% ipython --no-banner

In [1]: import numpy as np

In [2]: np.set_printoptions(precision=2, suppress=True, linewidth=160, floatmode="fixed")

In [3]: def rnd(a):
   ...:     return np.round(a, 2) + 0
   ...: 

In [4]: X = np.load("sample7.npy")

In [5]: rnd(X)
Out[5]: 
array([[-0.36,  0.10,  0.49, -0.30,  0.23,  0.29,  0.22, -0.49, -0.03,  0.33],
       [ 0.27, -0.59, -0.14, -0.37,  0.45,  0.04,  0.39,  0.09, -0.18, -0.15],
       [ 0.45,  0.47, -0.31, -0.33,  0.20,  0.13, -0.32, -0.12, -0.39,  0.22],
       [-0.04, -0.43, -0.03, -0.19, -0.37,  0.48, -0.51, -0.26, -0.07, -0.28],
       [ 0.13,  0.12,  0.01, -0.35, -0.42,  0.43,  0.31,  0.49,  0.26,  0.26],
       [ 0.00, -0.11, -0.43, -0.34, -0.19, -0.40,  0.03, -0.43,  0.50,  0.22],
       [-0.18, -0.22,  0.11, -0.17, -0.43, -0.42,  0.00,  0.13, -0.61,  0.35],
       [ 0.67, -0.04,  0.64, -0.06, -0.15, -0.25, -0.08, -0.13,  0.16, -0.08],
       [ 0.09,  0.28, -0.14,  0.04, -0.38,  0.05,  0.55, -0.37, -0.28, -0.47],
       [-0.31,  0.27,  0.16, -0.59,  0.08, -0.28, -0.17,  0.25,  0.06, -0.53]])

In [6]: # keeps lengths

In [7]: x0 = np.array([1, 2, 1, 0, 1, 2, 1, 1, 1, 0])

In [8]: rnd(np.linalg.det(X))
Out[8]: np.float64(-1.0)

In [9]: rnd(np.linalg.norm(x0)), rnd(np.linalg.norm(X @ x0))
Out[9]: (np.float64(3.74), np.float64(3.74))

In [10]: f = np.array([-3, -3, 3, -2, 2, 1, -4, -5, 5, -2])

In [11]: A2 = X + np.outer(f, np.eye(10)[5])

In [12]: rnd(A2)
Out[12]: 
array([[-0.36,  0.10,  0.49, -0.30,  0.23, -2.71,  0.22, -0.49, -0.03,  0.33],
       [ 0.27, -0.59, -0.14, -0.37,  0.45, -2.96,  0.39,  0.09, -0.18, -0.15],
       [ 0.45,  0.47, -0.31, -0.33,  0.20,  3.13, -0.32, -0.12, -0.39,  0.22],
       [-0.04, -0.43, -0.03, -0.19, -0.37, -1.52, -0.51, -0.26, -0.07, -0.28],
       [ 0.13,  0.12,  0.01, -0.35, -0.42,  2.43,  0.31,  0.49,  0.26,  0.26],
       [ 0.00, -0.11, -0.43, -0.34, -0.19,  0.60,  0.03, -0.43,  0.50,  0.22],
       [-0.18, -0.22,  0.11, -0.17, -0.43, -4.42,  0.00,  0.13, -0.61,  0.35],
       [ 0.67, -0.04,  0.64, -0.06, -0.15, -5.25, -0.08, -0.13,  0.16, -0.08],
       [ 0.09,  0.28, -0.14,  0.04, -0.38,  5.05,  0.55, -0.37, -0.28, -0.47],
       [-0.31,  0.27,  0.16, -0.59,  0.08, -2.28, -0.17,  0.25,  0.06, -0.53]])

In [13]: np.linalg.matrix_rank(A2 - X)
Out[13]: np.int64(1)

In [14]: np.linalg.matrix_rank(np.linalg.inv(A2) - np.linalg.inv(X), tol=1e-8)
Out[14]: np.int64(1)
